In [1]: import numpy as np

In [2]: np.set_printoptions(precision=2, suppress=True, linewidth=140, legacy="1.25")

In [3]: def rd(a):
   ...:     return np.round(a, 2) + 0
   ...: 

In [4]: K = np.load("block0.npy")

In [5]: print(K)
[[11.78 20.03  9.36 -0.06 19.54 10.3  -0.13 -0.15  0.   10.39]
 [ 9.6  19.98  9.82  0.89 20.24  9.12  0.38  0.16 -0.51 10.05]
 [ 9.56 19.6   8.93 -0.27 21.3  10.13  0.11  0.96  0.35  9.31]
 [ 9.98 18.67 10.5  -0.35 20.72 10.08  0.22  0.56  0.2   9.78]
 [12.13 20.28  7.99  0.74 20.16 10.46  1.75 -0.82  0.99 11.35]
 [ 9.7  20.31 10.02  1.49 20.   11.62 -1.82  0.53 -0.69 10.65]
 [10.17 18.91 10.38 -0.81 19.99  8.98  1.76 -0.65  0.55  8.73]
 [10.19 18.87  9.64  1.28 20.6  10.97  0.23 -0.73  0.44 10.2 ]
 [ 9.6  18.75  8.24  0.63 20.3  10.45  0.66  0.03 -0.21  8.48]
 [12.39 19.65 12.08  1.15 19.56  9.57  1.01  1.59  0.36 10.32]
 [ 9.26 18.35  8.48  0.75 18.71  9.89  0.42  0.35  0.45  9.89]
 [ 9.86 19.94  9.31 -0.47 20.17 11.    2.07  1.97  1.11 10.41]
 [10.4  21.81  9.07  1.27 19.81  9.67  0.69 -0.14  2.27  9.47]
 [10.05 19.37 10.26 -0.94 20.46  9.37  2.55 -0.08  2.05 10.23]
 [10.63 19.58 11.88 -1.03 23.13 10.19 -0.07 -0.74  1.01 10.48]
 [ 9.33 20.55  8.26  1.38 20.68 10.56 -0.8  -1.15 -0.6   9.22]
 [10.75 19.95  9.43 -1.23 20.64  9.41  0.56 -0.71  1.72 11.13]
 [10.19 19.13 11.49  0.03 19.64  9.86  0.89 -2.04 -0.13 10.44]
 [10.87 19.02 10.5   0.73 20.74  9.54 -0.83 -0.66 -0.4  11.02]
 [ 9.8  20.03 11.14 -0.79 19.71  9.61 -0.52 -0.14  0.34  9.87]
 [10.38 20.48  8.91 -0.65 20.25  8.95  1.77  0.32 -0.11 11.05]
 [ 9.73 19.06  9.56 -0.08 18.08  9.86  1.46  0.68 -0.88  9.5 ]
 [ 8.7  20.14 11.28  0.97 19.92 11.56  1.21  0.35 -1.09 11.93]
 [10.08 20.9  10.89 -0.2  19.83  7.02  1.38 -0.47  0.64 11.24]
 [ 9.83 18.52  9.93 -0.15 20.28  9.75  0.21 -1.26 -0.23  9.86]
 [ 9.59 18.75  9.05 -0.57 20.85  8.06 -0.43 -1.34  1.44 10.05]
 [ 9.48 19.98  8.44  0.32 20.98 11.69 -0.82 -0.11  0.8   8.92]]

In [6]: x = np.array([5, -3, -2, 0, 5, -2, 2, -3, 3, -2])

In [7]: y = K @ x

In [8]: print(rd(np.linalg.solve(K.T @ K, K.T @ y)))
[ 5. -3. -2.  0.  5. -2.  2. -3.  3. -2.]

In [9]: print(rd(np.linalg.lstsq(K, y)[0]))
[ 5. -3. -2.  0.  5. -2.  2. -3.  3. -2.]

In [10]: rng = np.random.default_rng(15769)

In [11]: y = y + 0.1 * rng.normal(size=27)

In [12]: print(rd(y))
[36.52 29.85 37.02 36.12 50.08 15.6  44.93 39.76 39.66 35.26 29.4  30.54 37.73 46.12 50.06 32.41 45.74 35.56 38.03 26.51 36.15 22.23 11.2
 34.68 39.4  48.99 35.4 ]

In [13]: c, *_ = np.linalg.lstsq(K, y)

In [14]: print(rd(np.linalg.norm(y - K @ c)))
0.39

In [15]: print(c.round())
[ 5. -3. -2.  0.  5. -2.  2. -3.  3. -2.]

In [16]: print(rd(K.T @ (y - K @ c)))
[0. 0. 0. 0. 0. 0. 0. 0. 0. 0.]

In [17]: x = np.array([-8, 9, -3, 4, 3, 4, -1, -7, 4, 5])

In [18]: a = np.maximum(K @ x, 0)

In [19]: print(rd(K.T @ a))
[ 60133.66 116824.48  58064.46    994.43 120203.45  58973.81   2927.53   -931.13   2210.23  60283.85]

In [20]: print(np.tanh(K @ x))
[1. 1. 1. 1. 1. 1. 1. 1. 1. 1. 1. 1. 1. 1. 1. 1. 1. 1. 1. 1. 1. 1. 1. 1. 1. 1. 1.]

In [21]: B = np.c_[K[:, :2] @ np.array([[1, 1], [-1, 1]]), np.array([1, 2, -1, 1, -1, 0, -1, 2, -1, 2, 1, -2, 3, 2, 0, 0, 2, 3, -1, -1, -3, 2, -2, -1, 0, 1, -2])]

In [22]: print(rd(B))
[[ -8.25  31.81   1.  ]
 [-10.38  29.58   2.  ]
 [-10.04  29.16  -1.  ]
 [ -8.69  28.65   1.  ]
 [ -8.15  32.41  -1.  ]
 [-10.61  30.01   0.  ]
 [ -8.74  29.08  -1.  ]
 [ -8.68  29.06   2.  ]
 [ -9.15  28.35  -1.  ]
 [ -7.26  32.04   2.  ]
 [ -9.09  27.61   1.  ]
 [-10.08  29.8   -2.  ]
 [-11.41  32.21   3.  ]
 [ -9.32  29.42   2.  ]
 [ -8.95  30.21   0.  ]
 [-11.22  29.88   0.  ]
 [ -9.2   30.7    2.  ]
 [ -8.94  29.32   3.  ]
 [ -8.15  29.89  -1.  ]
 [-10.23  29.83  -1.  ]
 [-10.1   30.86  -3.  ]
 [ -9.33  28.79   2.  ]
 [-11.44  28.84  -2.  ]
 [-10.82  30.98  -1.  ]
 [ -8.69  28.35   0.  ]
 [ -9.16  28.34   1.  ]
 [-10.5   29.46  -2.  ]]

In [23]: print(rd(np.linalg.norm(np.linalg.qr(K)[0].T @ B, axis=0) ** 2 / ((B ** 2).sum(axis=0) + 1e-12)))
[1.   1.   0.39]

In [24]: print(np.linalg.matrix_rank(B, rtol=0.1))
1

In [25]: Ac = K - K.mean(axis=0)

In [26]: U, sig, VT = np.linalg.svd(Ac, full_matrices=False)

In [27]: print(np.abs(VT[0]).argmax())
5

In [28]: print((np.sign(U[:, 0]) == np.sign(U[0, 0])).astype(int))
[1 1 1 0 0 1 0 1 1 0 1 0 1 0 0 1 0 0 1 0 0 1 1 0 1 0 1]

In [29]: print(np.abs(U[:, 0]).argmax())
23

In [30]: print(rd(sig ** 2 / (sig ** 2).sum()))
[0.23 0.16 0.15 0.12 0.1  0.07 0.06 0.04 0.03 0.03]

In [31]: W0 = np.array([[-4, -4, 0, 0, 0, 0],
    ...:     [-4, -4, 2, 0, 0, 0],
    ...:     [0, 0, -4, 0, 0, 0],
    ...:     [-2, -2, 0, 4, 4, 0],
    ...:     [-2, -2, 1, 4, 4, -2],
    ...:     [0, 0, -2, 0, 0, 4]])

In [32]: # columns 0 and 1 are equal

In [33]: print(rd(np.trace(np.linalg.pinv(W0) @ W0)))
4.0

In [34]: print(np.allclose(W0[:-1].T @ np.linalg.lstsq(W0[:-1].T, W0[-1])[0], W0[-1]))
True

In [35]: print(rd(W0 @ np.linalg.pinv(W0) @ W0))
[[-4. -4.  0.  0.  0.  0.]
 [-4. -4.  2.  0.  0.  0.]
 [ 0.  0. -4.  0.  0.  0.]
 [-2. -2.  0.  4.  4.  0.]
 [-2. -2.  1.  4.  4. -2.]
 [ 0.  0. -2.  0.  0.  4.]]

In [36]: print(np.unique(W0.round(6), axis=0).shape)
(6, 6)

In [37]: r0 = np.array([0, -2])

In [38]: print(np.polyval(r0, W0[4]))
[-2 -2 -2 -2 -2 -2]

In [39]: print(np.correlate(W0[4], W0[1], "full"))
[  0   0   0  -4   4  18  12 -12 -36  -8   8]

In [40]: U, sig, VT = np.linalg.svd(W0)

In [41]: print(rd(sig))
[10.46  6.38  5.32  3.24  0.    0.  ]

In [42]: B = U[:, :4] @ np.diag(sig[:4]) @ VT[:4]

In [43]: print(rd(np.abs(W0 - B).max()))
0.0

In [44]: print(np.linalg.matrix_rank(B))
4

In [45]: z = rng.permutation(6)

In [46]: print(z)
[4 3 2 0 1 5]

In [47]: B = W0[z][:, z]

In [48]: print(np.allclose(B, W0))
False

In [49]: print(np.diag(B))
[ 4  4 -4 -4 -4  4]

In [50]: print(rd(np.sort(np.abs(np.linalg.eigvals(B)))))
[0. 0. 4. 4. 8. 8.]

In [51]: feats = np.loadtxt("layer16.csv", delimiter=",")

In [52]: print(feats)
[[ 3. -1.  0.  0.  0.  2.  1. -3.  4.  1. -2.]
 [ 7.  2.  3.  0.  1. -3. -2.  1.  8. -1.  0.]
 [ 2. -3. -1.  0.  1.  3.  1. -1.  3. -1. -2.]
 [ 6.  0.  0.  1.  6.  2.  1. -4.  4.  3. -2.]
 [ 5.  3.  2.  1.  0. -2.  6. -4.  5.  3. -5.]
 [ 6. -2.  0.  0.  5.  1.  0.  1.  4.  3.  2.]
 [ 3. -3.  0. -1.  2.  0. -2.  3.  2.  0.  1.]
 [ 4. -4. -3.  0.  3.  4. -1.  0.  3. -2. -1.]
 [ 3.  1.  1.  1.  1. -2. -2. -1.  4.  1. -1.]
 [ 2. -1.  1.  2. -2.  0. -1. -1.  5. -1. -2.]
 [ 8.  0.  3. -3.  1. -1.  0.  3.  9.  0. -3.]
 [ 0. -2.  0.  0.  4.  3.  0. -3. -1.  4.  0.]
 [ 5. -2.  1.  0.  0. -3. -2.  5.  5.  0. -1.]
 [ 3. -3.  2.  5.  1. -2.  0.  1.  4.  3.  0.]
 [ 2. -2. -1.  2.  2.  2.  0. -1.  2.  0.  0.]
 [ 4. -1. -1. -1. -1. -1. -1.  3.  4. -2. -3.]
 [ 3. -2. -3. -4.  3.  4.  1. -1.  0.  0. -1.]
 [ 3. -2. -2.  0.  4.  4.  2. -3.  1.  2.  0.]
 [ 4.  0. -1.  2.  1.  0.  1. -3.  4.  0. -1.]
 [ 3. -3.  3.  3.  1.  1. -1. -1.  7.  1.  1.]
 [ 4. -4. -2.  2.  1.  2.  0.  0.  4. -1. -3.]
 [ 2.  1.  1.  2. -1. -1.  3. -4.  4.  1. -2.]
 [ 2.  2.  1. -1.  1. -1.  0.  2.  1. -1. -1.]
 [ 2.  1.  1.  2. -1. -1.  3. -4.  4.  1. -2.]
 [ 4. -1. -1.  1.  2.  1. -1.  1.  4. -1.  0.]
 [ 4.  2.  2.  1.  2. -2.  2. -3.  3.  4. -4.]
 [ 5.  4.  0. -3.  2. -1.  3. -2.  2.  1. -2.]
 [ 0. -1.  2.  4. -2. -1.  3. -2.  3.  2. -3.]
 [ 2.  0.  1.  1.  0.  0.  1.  0.  4.  0. -1.]
 [ 1. -4.  2.  4.  2.  4. -2. -4.  6.  1. -1.]
 [ 2. -1.  7.  4.  0. -3. -2.  1.  7.  3. -2.]]

In [53]: cent = feats[[29, 20]].astype(float)

In [54]: for _ in range(4):
    ...:     z = np.linalg.norm(feats[:, None] - cent, axis=-1).argmin(axis=1)
    ...:     cent = np.array([feats[z == j].mean(axis=0) for j in range(2)])
    ...: 

In [55]: print(z)
[1 1 1 1 1 1 1 1 1 1 1 0 1 0 1 1 1 1 1 0 1 1 1 1 1 1 1 0 1 0 0]

In [56]: print(np.abs(cent[1] - cent[0]).argmax())
3
